$ python3 -q
>>> import numpy as np
>>> import numpy.linalg as la
>>> np.set_printoptions(precision=3, suppress=True, linewidth=140)
>>> mat = np.loadtxt("run10.csv", delimiter=",")
>>> mat
array([[-5.,  0.,  0.,  0.,  0.,  0.,  0.,  0.,  0.],
       [ 0.,  3.,  0.,  0.,  0.,  0.,  0.,  0.,  0.],
       [ 0.,  0., -3.,  0.,  0.,  0.,  0.,  0.,  0.],
       [ 0.,  0.,  0., -5.,  0.,  0.,  0.,  0.,  0.],
       [ 0.,  0.,  0.,  0.,  2.,  0.,  0.,  0.,  0.],
       [ 0.,  0.,  0.,  0.,  0.,  4.,  0.,  0.,  0.],
       [ 0.,  0.,  0.,  0.,  0.,  0.,  9.,  0.,  0.],
       [ 0.,  0.,  0.,  0.,  0.,  0.,  0.,  2.,  0.],
       [ 0.,  0.,  0.,  0.,  0.,  0.,  0.,  0., -5.]])
>>> left, sigma, Vt = la.svd(mat, full_matrices=False)
>>> left.T @ left
array([[1., 0., 0., 0., 0., 0., 0., 0., 0.],
       [0., 1., 0., 0., 0., 0., 0., 0., 0.],
       [0., 0., 1., 0., 0., 0., 0., 0., 0.],
       [0., 0., 0., 1., 0., 0., 0., 0., 0.],
       [0., 0., 0., 0., 1., 0., 0., 0., 0.],
       [0., 0., 0., 0., 0., 1., 0., 0., 0.],
       [0., 0., 0., 0., 0., 0., 1., 0., 0.],
       [0., 0., 0., 0., 0., 0., 0., 1., 0.],
       [0., 0., 0., 0., 0., 0., 0., 0., 1.]])
>>> Vt @ Vt.T
array([[1., 0., 0., 0., 0., 0., 0., 0., 0.],
       [0., 1., 0., 0., 0., 0., 0., 0., 0.],
       [0., 0., 1., 0., 0., 0., 0., 0., 0.],
       [0., 0., 0., 1., 0., 0., 0., 0., 0.],
       [0., 0., 0., 0., 1., 0., 0., 0., 0.],
       [0., 0., 0., 0., 0., 1., 0., 0., 0.],
       [0., 0., 0., 0., 0., 0., 1., 0., 0.],
       [0., 0., 0., 0., 0., 0., 0., 1., 0.],
       [0., 0., 0., 0., 0., 0., 0., 0., 1.]])
>>> (sigma > 1e-8).sum()
np.int64(9)
>>> sigma
array([9., 5., 5., 5., 4., 3., 3., 2., 2.])
>>> sigma / sigma[0]
array([1.   , 0.556, 0.556, 0.556, 0.444, 0.333, 0.333, 0.222, 0.222])
>>> np.abs(left[:, 0]).round(6).argmax()
np.int64(6)
>>> left.shape, sigma.shape, Vt.shape
((9, 9), (9,), (9, 9))
>>> f, g = mat[0], mat[3]
>>> f @ g
np.float64(0.0)
>>> f @ f
np.float64(25.0)
>>> pr = (f @ g) / (f @ f) * f
>>> g - pr
array([ 0.,  0.,  0., -5.,  0.,  0.,  0.,  0.,  0.])
>>> np.outer(f, g)
array([[-0., -0., -0., 25., -0., -0., -0., -0., -0.],
       [ 0.,  0.,  0., -0.,  0.,  0.,  0.,  0.,  0.],
       [ 0.,  0.,  0., -0.,  0.,  0.,  0.,  0.,  0.],
       [ 0.,  0.,  0., -0.,  0.,  0.,  0.,  0.,  0.],
       [ 0.,  0.,  0., -0.,  0.,  0.,  0.,  0.,  0.],
       [ 0.,  0.,  0., -0.,  0.,  0.,  0.,  0.,  0.],
       [ 0.,  0.,  0., -0.,  0.,  0.,  0.,  0.,  0.],
       [ 0.,  0.,  0., -0.,  0.,  0.,  0.,  0.,  0.],
       [ 0.,  0.,  0., -0.,  0.,  0.,  0.,  0.,  0.]])
>>> round(la.norm(f + g) ** 2 + la.norm(f - g) ** 2, 3)
np.float64(100.0)
